In [1]: import numpy as np

In [2]: np.set_printoptions(precision=3, suppress=True, linewidth=120, legacy="1.25")

In [3]: rd = lambda a: np.round(a, 3) + 0

In [4]: X = np.load("out16.npy")

In [5]: X
Out[5]: 
array([[-1.5,  1.7, -2.7],
       [-0.6,  1.9, -0.9],
       [ 0.4,  0.7, -3.6],
       [ 0.8,  1.3,  2.7],
       [ 0.5, -1.4, -3.6]])

In [6]: x0 = np.array([5, 1, 4])

In [7]: a = np.maximum(X @ x0, 0)

In [8]: a
Out[8]: array([ 0. ,  0. ,  0. , 16.1,  0. ])

In [9]: rd(X.T @ a)
Out[9]: array([12.88, 20.93, 43.47])

In [10]: rd(np.maximum(X @ (3 * x0), 0))
Out[10]: array([ 0. ,  0. ,  0. , 48.3,  0. ])

In [11]: hat = X @ np.linalg.solve(X.T @ X, X.T)

In [12]: np.allclose(hat @ hat, hat)
Out[12]: True

In [13]: rd(np.diag(hat))
Out[13]: array([0.692, 0.357, 0.682, 0.701, 0.568])

In [14]: np.trace(hat)
Out[14]: 3.0

In [15]: O, Rm = np.linalg.qr(X)

In [16]: rd(np.abs(np.diag(Rm)))
Out[16]: array([1.913, 2.84 , 6.087])

In [17]: rd(abs(Rm[0, 0])), rd(np.linalg.norm(X[:, 0]))
Out[17]: (1.913, 1.913)

In [18]: np.trace(O @ O.T)
Out[18]: 3.0

In [19]: O.shape, Rm.shape
Out[19]: ((5, 3), (3, 3))

In [20]: rd(Rm)
Out[20]: 
array([[ 1.913, -1.605,  1.835],
       [ 0.   , -2.84 , -0.942],
       [ 0.   ,  0.   ,  6.087]])

In [21]: rd(np.linalg.det(Rm))
Out[21]: -33.073

In [22]: rd(np.abs(np.linalg.eigvals(Rm)).max())
Out[22]: 6.087

In [23]: rd(np.sort(np.abs(np.linalg.eigvals(Rm))))
Out[23]: array([1.913, 2.84 , 6.087])

In [24]: A2 = np.array([[-2, 5], [2, -3]])

In [25]: M = np.kron(np.eye(2, dtype=int), A2)

In [26]: M
Out[26]: 
array([[-2,  5,  0,  0],
       [ 2, -3,  0,  0],
       [ 0,  0, -2,  5],
       [ 0,  0,  2, -3]])

In [27]: (np.linalg.matrix_power((M != 0) + (M.T != 0) + np.eye(4), 4) > 0).astype(int)
Out[27]: 
array([[1, 1, 0, 0],
       [1, 1, 0, 0],
       [0, 0, 1, 1],
       [0, 0, 1, 1]])

In [28]: M @ M
Out[28]: 
array([[ 14, -25,   0,   0],
       [-10,  19,   0,   0],
       [  0,   0,  14, -25],
       [  0,   0, -10,  19]])

In [29]: rd(np.sort(np.linalg.eigvals(M).real))
Out[29]: array([-5.702, -5.702,  0.702,  0.702])

In [30]: rd(np.linalg.det(M))
Out[30]: 16.0

In [31]: np.flatnonzero(np.linalg.matrix_power((M != 0) + (M.T != 0) + np.eye(4), 4)[3])
Out[31]: array([2, 3])

In [32]: U, sv, Vt = np.linalg.svd(M, full_matrices=False)

In [33]: rd(sv)
Out[33]: array([6.451, 6.451, 0.62 , 0.62 ])

In [34]: rd(np.sqrt((sv ** 2).sum())), rd(np.linalg.norm(M))
Out[34]: (9.165, 9.165)

In [35]: rd(U.T @ U)
Out[35]: 
array([[1., 0., 0., 0.],
       [0., 1., 0., 0.],
       [0., 0., 1., 0.],
       [0., 0., 0., 1.]])

In [36]: U, sv, Vt = np.linalg.svd(M)

In [37]: rd(sv)
Out[37]: array([6.451, 6.451, 0.62 , 0.62 ])

In [38]: A2 = U[:, :2] @ np.diag(sv[:2]) @ Vt[:2]

In [39]: np.linalg.matrix_rank(A2)
Out[39]: 2

In [40]: np.linalg.matrix_rank(M, rtol=0.05)
Out[40]: 4

In [41]: rd(np.linalg.norm(M - A2, 2)), rd(sv[2])
Out[41]: (0.62, 0.62)

In [42]: rd(np.linalg.norm(M - A2) / np.linalg.norm(M))
Out[42]: 0.096

In [43]: rd(A2)
Out[43]: 
array([[-2.31 ,  4.853,  0.   ,  0.   ],
       [ 1.534, -3.222,  0.   ,  0.   ],
       [ 0.   ,  0.   , -2.31 ,  4.853],
       [ 0.   ,  0.   ,  1.534, -3.222]])

In [44]: w1 = np.array([[2, -2, 0, 0], [3, -2, 3, -3], [2, 2, 1, -2], [-2, 0, -3, 3]])

In [45]: coef = np.array([-2, -1, 2, 0])

In [46]: H = np.maximum(M @ w1 + coef, 0)

In [47]: np.linalg.matrix_rank(H)
Out[47]: 4

In [48]: cent = np.array([[2, 3], [-1, -2], [-1, -3], [3, -1]])

In [49]: H @ cent
Out[49]: 
array([[  1, -24],
       [ 26, -11],
       [ 57, -19],
       [  0, -21]])

In [50]: arr = np.array([[-1, 0, -2, -1, 1],
    ...:     [0, -2, 1, 0, 1],
    ...:     [0, 0, 2, -1, 0],
    ...:     [0, 0, 0, 1, 2],
    ...:     [0, 0, 0, 0, -1]])

In [51]: evals, evecs = np.linalg.eig(arr)

In [52]: evals
Out[52]: array([-1., -2.,  2.,  1., -1.])

In [53]: np.prod(evals)
Out[53]: -4.0

In [54]: rd(np.sort(np.linalg.eigvals(np.linalg.inv(arr))))
Out[54]: array([-1. , -1. , -0.5,  0.5,  1. ])

In [55]: theta = np.radians(60)

In [56]: Rm = np.eye(5)

In [57]: Rm[3, 3] = Rm[0, 0] = np.cos(theta)

In [58]: Rm[3, 0], Rm[0, 3] = -np.sin(theta), np.sin(theta)

In [59]: rd(Rm)
Out[59]: 
array([[ 0.5  ,  0.   ,  0.   ,  0.866,  0.   ],
       [ 0.   ,  1.   ,  0.   ,  0.   ,  0.   ],
       [ 0.   ,  0.   ,  1.   ,  0.   ,  0.   ],
       [-0.866,  0.   ,  0.   ,  0.5  ,  0.   ],
       [ 0.   ,  0.   ,  0.   ,  0.   ,  1.   ]])

In [60]: A2 = arr @ Rm.T

In [61]: rd(A2)
Out[61]: 
array([[-1.366,  0.   , -2.   ,  0.366,  1.   ],
       [ 0.   , -2.   ,  1.   ,  0.   ,  1.   ],
       [-0.866,  0.   ,  2.   , -0.5  ,  0.   ],
       [ 0.866,  0.   ,  0.   ,  0.5  ,  2.   ],
       [ 0.   ,  0.   ,  0.   ,  0.   , -1.   ]])

In [62]: rd(np.linalg.svd(arr, compute_uv=False)), rd(np.linalg.svd(A2, compute_uv=False))
Out[62]: 
(array([3.196, 2.864, 1.865, 1.442, 0.162]),
 array([3.196, 2.864, 1.865, 1.442, 0.162]))

In [63]: rd(np.sort(np.linalg.eigvals(arr)))
Out[63]: array([-2., -1., -1.,  1.,  2.])

In [64]: [int(np.linalg.matrix_rank(np.linalg.matrix_power(arr, p))) for p in range(1, 6)]
Out[64]: [5, 5, 5, 5, 5]

In [65]: feats = np.loadtxt("mat.csv", delimiter=",")

In [66]: feats
Out[66]: 
array([[ -1.526,   0.349,  -2.71 ,   5.109],
       [ -0.724,  -0.194, -30.982,  -1.218],
       [ -1.187,  -0.232,  12.588,   4.277],
       [  0.302,  -0.009,  -8.54 ,  -1.296],
       [  2.066,  -0.069, -15.719,  -0.2  ],
       [  0.207,  -0.096,   8.464,  -0.056],
       [  0.898,   0.195, -14.572,   4.   ],
       [ -0.074,  -0.144, -23.656,  -4.497],
       [  1.494,  -0.079,  -3.137,  -3.139],
       [ -0.375,   0.273,  30.735,  -0.954],
       [  0.639,  -0.062,   8.516,  -6.836],
       [ -0.726,  -0.388, -36.542,   1.135],
       [ -0.499,  -0.083,  -0.287,  -2.115],
       [ -0.008,   0.398,  16.489,   4.042],
       [ -0.72 ,   0.017, -21.929,   2.474],
       [ -0.442,  -0.025, -16.714,  -0.733],
       [  0.057,   0.231, -30.771,   2.781],
       [ -0.491,  -0.107,  22.003,   3.06 ],
       [ -1.461,  -0.082,  23.99 ,   0.602],
       [  1.018,  -0.139,   6.857,   4.194],
       [ -1.93 ,   0.115,  28.831,   5.968],
       [ -0.026,  -0.11 ,  18.506,  -2.281],
       [ -0.663,   0.059,   3.944,  -1.863],
       [ -0.63 ,  -0.171,  -3.492,   1.3  ],
       [ -0.975,   0.069,  22.417,   2.198],
       [ -1.445,  -0.233, -13.237,   1.007],
       [ -0.264,  -0.241,  -0.709,  -1.072]])

In [67]: f, v = feats[24], feats[0]

In [68]: rd(f @ v)
Out[68]: -48.009

In [69]: p = (f @ v) / (f @ f) * f

In [70]: np.linalg.matrix_rank(np.outer(f, v))
Out[70]: 1

In [71]: rd(v - p)
Out[71]: array([-1.618,  0.356, -0.593,  5.317])

In [72]: labels = feats[:, 2] > np.median(feats[:, 2])

In [73]: f = feats[labels].mean(axis=0) - feats[~labels].mean(axis=0)

In [74]: (((feats - feats.mean(axis=0)) @ f > 0) == labels).mean()
Out[74]: 1.0

In [75]: rd(f)
Out[75]: array([-0.319,  0.055, 31.527,  0.384])

In [76]: A2 = np.c_[feats[:, :3] @ np.array([[2, 2, 5], [4, -1, -5], [-4, 2, -3]]), np.array([1, -1, -2, 2, 0, -2, -2, 0, -2, 0, 0, 2, 2, 2, 2, 1, 1, 2, 1, 0, 1, 0, 2, 2, -1, 2, -2])]

In [77]: rd(A2)
Out[77]: 
array([[   9.184,   -8.821,   -1.245,    1.   ],
       [ 121.704,  -63.218,   90.296,   -1.   ],
       [ -53.654,   23.034,  -42.539,   -2.   ],
       [  34.728,  -16.467,   27.175,    2.   ],
       [  66.732,  -27.237,   57.832,    0.   ],
       [ -33.826,   17.438,  -23.877,   -2.   ],
       [  60.864,  -27.543,   47.231,   -2.   ],
       [  93.9  ,  -47.316,   71.318,    0.   ],
       [  15.22 ,   -3.207,   17.276,   -2.   ],
       [-122.598,   60.447,  -95.445,    0.   ],
       [ -33.034,   18.372,  -22.043,    0.   ],
       [ 143.164,  -74.148,  107.936,    2.   ],
       [  -0.182,   -1.489,   -1.219,    2.   ],
       [ -64.38 ,   32.564,  -51.497,    2.   ],
       [  86.344,  -45.315,   62.102,    2.   ],
       [  65.872,  -34.287,   48.057,    1.   ],
       [ 124.122,  -61.659,   91.443,    1.   ],
       [ -89.422,   43.131,  -67.929,    2.   ],
       [ -99.21 ,   45.14 ,  -78.865,    1.   ],
       [ -25.948,   15.889,  -14.786,    0.   ],
       [-118.724,   53.687,  -96.718,    1.   ],
       [ -74.516,   37.07 ,  -55.098,    0.   ],
       [ -16.866,    6.503,  -15.442,    2.   ],
       [  12.024,   -8.073,    8.181,    2.   ],
       [ -91.342,   42.815,  -72.471,   -1.   ],
       [  49.126,  -29.131,   33.651,    2.   ],
       [   1.344,   -1.705,    2.012,   -2.   ]])

In [78]: np.linalg.matrix_rank(np.c_[feats, A2])
Out[78]: 5

In [79]: rd(np.linalg.norm(A2 - feats @ np.linalg.lstsq(feats, A2)[0], axis=0))
Out[79]: array([0.   , 0.   , 0.   , 7.046])

In [80]: rd(np.linalg.lstsq(feats, A2[:, 0])[0])
Out[80]: array([ 2.,  4., -4.,  0.])
